In [1]: import numpy as np

In [2]: np.set_printoptions(precision=2, suppress=True, linewidth=140)

In [3]: data = np.load("out6.npy")

In [4]: data
Out[4]: 
array([[2., 5., 3., 4., 0., 1., 3., 4., 0.],
       [4., 1., 5., 0., 2., 0., 2., 5., 0.],
       [4., 2., 2., 5., 1., 0., 3., 1., 0.],
       [1., 3., 1., 4., 2., 4., 4., 5., 0.],
       [2., 3., 5., 3., 4., 3., 3., 1., 0.],
       [5., 3., 5., 4., 3., 2., 0., 5., 0.],
       [3., 4., 3., 3., 1., 2., 4., 2., 0.],
       [4., 4., 0., 1., 1., 5., 0., 3., 0.],
       [0., 0., 0., 0., 0., 0., 0., 0., 0.]])

In [5]: U, sig, Vt = np.linalg.svd(data)

In [6]: vecs = Vt[:(sig > 1e-8).sum()]

In [7]: rng = np.random.default_rng(2327)

In [8]: vec = data[8] + -1 * data[5] + rng.integers(2) * np.eye(9)[5]

In [9]: vec
Out[9]: array([-5., -3., -5., -4., -3., -1.,  0., -5.,  0.])

In [10]: np.allclose(vecs.T @ vecs @ vec, vec)
Out[10]: True

In [11]: np.diag(vecs.T @ vecs)
Out[11]: array([1., 1., 1., 1., 1., 1., 1., 1., 0.])

In [12]: A = np.array([[9, 0, 6, -6, -9, -6, 9],
    ...:     [0, 0, 0, 0, 0, 0, 0],
    ...:     [6, 0, 4, -4, -6, -4, 6],
    ...:     [-6, 0, -4, 4, 6, 4, -6],
    ...:     [-9, 0, -6, 6, 9, 6, -9],
    ...:     [-6, 0, -4, 4, 6, 4, -6],
    ...:     [9, 0, 6, -6, -9, -6, 9]])

In [13]: A
Out[13]: 
array([[ 9,  0,  6, -6, -9, -6,  9],
       [ 0,  0,  0,  0,  0,  0,  0],
       [ 6,  0,  4, -4, -6, -4,  6],
       [-6,  0, -4,  4,  6,  4, -6],
       [-9,  0, -6,  6,  9,  6, -9],
       [-6,  0, -4,  4,  6,  4, -6],
       [ 9,  0,  6, -6, -9, -6,  9]])

In [14]: (np.linalg.matrix_power((A != 0) + (A.T != 0) + np.eye(7), 7) > 0).astype(int)
Out[14]: 
array([[1, 0, 1, 1, 1, 1, 1],
       [0, 1, 0, 0, 0, 0, 0],
       [1, 0, 1, 1, 1, 1, 1],
       [1, 0, 1, 1, 1, 1, 1],
       [1, 0, 1, 1, 1, 1, 1],
       [1, 0, 1, 1, 1, 1, 1],
       [1, 0, 1, 1, 1, 1, 1]])

In [15]: (A != 0).astype(int)
Out[15]: 
array([[1, 0, 1, 1, 1, 1, 1],
       [0, 0, 0, 0, 0, 0, 0],
       [1, 0, 1, 1, 1, 1, 1],
       [1, 0, 1, 1, 1, 1, 1],
       [1, 0, 1, 1, 1, 1, 1],
       [1, 0, 1, 1, 1, 1, 1],
       [1, 0, 1, 1, 1, 1, 1]])

In [16]: def softmax(z):
    ...:     e = np.exp(z - z.max(axis=-1, keepdims=True))
    ...:     return e / e.sum(axis=-1, keepdims=True)
    ...: 

In [17]: softmax(A).sum(axis=1)
Out[17]: array([1., 1., 1., 1., 1., 1., 1.])

In [18]: np.round(softmax(A[2] + -3), 2) + 0
Out[18]: array([0.47, 0.  , 0.06, 0.  , 0.  , 0.  , 0.47])

In [19]: att = A @ A.T / np.sqrt(7)

In [20]: softmax(att)[2] @ A
Out[20]: array([ 9.,  0.,  6., -6., -9., -6.,  9.])

In [21]: U, sig, Vt = np.linalg.svd(A)

In [22]: vecs = Vt[:(sig > 1e-8).sum()]

In [23]: vec = A[6] + 2 * A[4] + rng.integers(2) * np.eye(7)[6]

In [24]: vec
Out[24]: array([-9.,  0., -6.,  6.,  9.,  6., -8.])

In [25]: vecs.T @ vecs
Out[25]: 
array([[ 0.23,  0.  ,  0.15, -0.15, -0.23, -0.15,  0.23],
       [ 0.  ,  0.  ,  0.  ,  0.  ,  0.  ,  0.  ,  0.  ],
       [ 0.15,  0.  ,  0.1 , -0.1 , -0.15, -0.1 ,  0.15],
       [-0.15,  0.  , -0.1 ,  0.1 ,  0.15,  0.1 , -0.15],
       [-0.23,  0.  , -0.15,  0.15,  0.23,  0.15, -0.23],
       [-0.15,  0.  , -0.1 ,  0.1 ,  0.15,  0.1 , -0.15],
       [ 0.23,  0.  ,  0.15, -0.15, -0.23, -0.15,  0.23]])

In [26]: round(np.linalg.norm(vec - vecs.T @ vecs @ vec), 2)
Out[26]: np.float64(0.88)

In [27]: np.diag(vecs.T @ vecs)
Out[27]: array([0.23, 0.  , 0.1 , 0.1 , 0.23, 0.1 , 0.23])

In [28]: np.allclose(vecs.T @ vecs @ vec, vec)
Out[28]: False

In [29]: w, vecs = np.linalg.eigh(A)

In [30]: vec = np.array([0, 2, 1, 1, 3, 1, 2])

In [31]: vec @ A @ vec
Out[31]: np.int64(25)

In [32]: np.abs(A).sum(axis=1).max(), np.abs(w).max()
Out[32]: (np.int64(45), np.float64(39.0))

In [33]: (np.sign(vecs[:, -1].round(6)) == np.sign(vecs[0, -1].round(6))).astype(int)
Out[33]: array([1, 0, 1, 0, 0, 0, 1])

In [34]: np.round(np.linalg.eigvalsh(A[1:, 1:]), 2) + 0
Out[34]: array([ 0.,  0.,  0.,  0.,  0., 30.])

In [35]: vec @ A @ vec / (vec @ vec), round(w[0], 2), w[-1]
Out[35]: (np.float64(1.25), np.float64(-0.0), np.float64(39.0))

In [36]: feats = np.loadtxt("run1.csv", delimiter=",")

In [37]: feats
Out[37]: 
array([[ -4.62,   4.75,  -1.93,  -4.63,   0.19,   1.4 ,  -1.77,   3.08,  -0.54],
       [ -5.12,  -4.92,  -3.52,   1.16,   3.47,  -2.61,   2.34,  -2.98,   1.14],
       [ -4.74,  -1.18,  -3.39,  -6.79,  -0.47,  -2.81,  -2.69,   2.74,  -0.65],
       [ -2.32,   2.33,  -0.98,  -2.29,   0.11,   0.62,  -0.9 ,   1.68,  -0.45],
       [ -7.73,   2.74,  -4.7 ,   0.24,   2.73,   1.33,   1.87,   1.16,   0.37],
       [ -4.26,  -3.75,  -2.79,   2.75,   3.74,  -1.33,   2.89,  -3.16,   1.1 ],
       [ -7.86,  -2.74,  -5.17,  -4.24,   2.35,  -2.75,  -0.3 ,   0.64,   0.17],
       [-10.18,   0.76,  -4.91,  -8.65,   2.24,  -2.19,  -2.39,   2.16,  -0.25],
       [ -7.06,   7.23,  -2.63,  -7.17,   0.41,   2.21,  -2.6 ,   4.91,  -1.05],
       [ -2.71,  -5.77,  -0.59,  -1.07,   3.63,  -3.24,   1.08,  -4.58,   1.21],
       [ -3.47,  -7.76,  -2.43,  -0.47,   3.49,  -4.59,   1.55,  -4.2 ,   1.33],
       [ -7.82,  -2.46,  -5.26,  -4.14,   1.98,  -2.68,  -0.35,   0.72,   0.08],
       [ -7.54,   1.9 ,  -5.65,   2.32,   2.97,   1.52,   2.72,   1.4 ,   0.38],
       [ -2.38,   4.13,   1.2 ,  -7.02,   0.16,   0.85,  -2.95,   1.71,  -0.47],
       [ -4.21,  -2.85,  -1.76,   0.33,   3.7 ,  -1.34,   1.79,  -3.18,   1.12],
       [ -0.02,   1.82,   1.95,  -4.78,   0.17,   0.06,  -2.2 ,   0.06,  -0.25],
       [ -2.21,  -2.52,   1.4 ,  -7.2 ,   2.58,  -2.98,  -2.22,  -2.89,   0.44],
       [ -7.11,   1.82,  -3.23, -11.36,  -0.35,  -2.25,  -4.72,   4.16,  -0.86],
       [ -6.19,   0.65,  -2.52,  -3.59,   2.5 ,  -0.38,  -0.12,   0.21,   0.34],
       [ -4.55,  -1.09,  -0.49,  -7.17,   2.47,  -2.2 ,  -2.02,  -1.04,   0.33],
       [ -7.37,  -3.38,  -5.32,   1.05,   3.49,  -1.96,   2.61,  -1.27,   0.86],
       [ -1.59,  -1.08,   2.27,  -5.68,   2.77,  -1.79,  -1.82,  -3.01,   0.52],
       [ -0.32,  -1.37,  -0.06,   1.7 ,   1.25,  -0.23,   1.06,  -1.86,   0.36],
       [ -3.46,  -0.99,  -2.67,  -0.17,   1.01,  -0.74,   0.49,   0.25,   0.26],
       [ -6.24,   1.67,  -1.55,  -5.71,   2.72,  -0.37,  -1.29,   0.02,   0.32],
       [ -6.6 ,  -0.99,  -5.42,  -1.8 ,   0.95,  -1.48,   0.14,   1.97,  -0.28],
       [ -8.62,   1.53,  -5.47,  -1.32,   2.51,   0.28,   1.21,   1.61,   0.19],
       [ -5.18,  -2.15,  -0.48,  -5.82,   3.72,  -2.66,  -0.9 ,  -3.  ,   0.85],
       [ -9.34,   3.26,  -5.04, -11.48,  -0.29,  -1.48,  -4.5 ,   5.78,  -1.18],
       [ -8.02,   3.67,  -4.7 ,  -5.12,   1.31,   0.54,  -1.11,   3.37,  -0.36]])

In [38]: np.abs(np.linalg.svd(feats)[2][-1])
Out[38]: array([0.09, 0.15, 0.36, 0.29, 0.35, 0.56, 0.17, 0.47, 0.26])

In [39]: np.argsort(-np.linalg.norm(feats, axis=0).round(6), kind="stable")[:3]
Out[39]: array([0, 3, 2])
